In [1]: import numpy as np

In [2]: np.set_printoptions(precision=4, suppress=True, linewidth=120)

In [3]: m1 = np.array([[0.6, -1.0, -0.6, 0.7],
   ...:     [1.5, -1.2, -0.2, -0.6],
   ...:     [-0.1, -1.4, -0.9, 1.7]])

In [4]: m1
Out[4]: 
array([[ 0.6, -1. , -0.6,  0.7],
       [ 1.5, -1.2, -0.2, -0.6],
       [-0.1, -1.4, -0.9,  1.7]])

In [5]: cov = m1.T @ m1

In [6]: np.allclose(cov, cov.T)
Out[6]: True

In [7]: np.diag(cov)
Out[7]: array([2.62, 4.4 , 1.21, 3.74])

In [8]: np.trace(cov), round(float((m1 ** 2).sum()), 4)
Out[8]: (np.float64(11.97), 11.97)

In [9]: (m1 @ m1.T).shape
Out[9]: (3, 3)

In [10]: U, sig, Vt = np.linalg.svd(m1)

In [11]: sig
Out[11]: array([2.8394, 1.9695, 0.1702])

In [12]: A2 = U[:, :2] @ np.diag(sig[:2]) @ Vt[:2]

In [13]: np.linalg.matrix_rank(m1, rtol=0.05)
Out[13]: np.int64(3)

In [14]: np.linalg.matrix_rank(A2)
Out[14]: np.int64(2)

In [15]: x = np.array([5, 1, 5, 0])

In [16]: h1 = np.maximum(m1 @ x, 0)

In [17]: np.flatnonzero(h1 > 1e-9)
Out[17]: array([1])

In [18]: m1 * (h1 > 1e-9)[:, None]
Out[18]: 
array([[ 0. , -0. , -0. ,  0. ],
       [ 1.5, -1.2, -0.2, -0.6],
       [-0. , -0. , -0. ,  0. ]])

In [19]: np.maximum(m1 @ (3 * x), 0)
Out[19]: array([ 0. , 15.9,  0. ])

In [20]: h1
Out[20]: array([0. , 5.3, 0. ])

In [21]: np.tanh(m1 @ x)
Out[21]: array([-0.7616,  1.    , -1.    ])
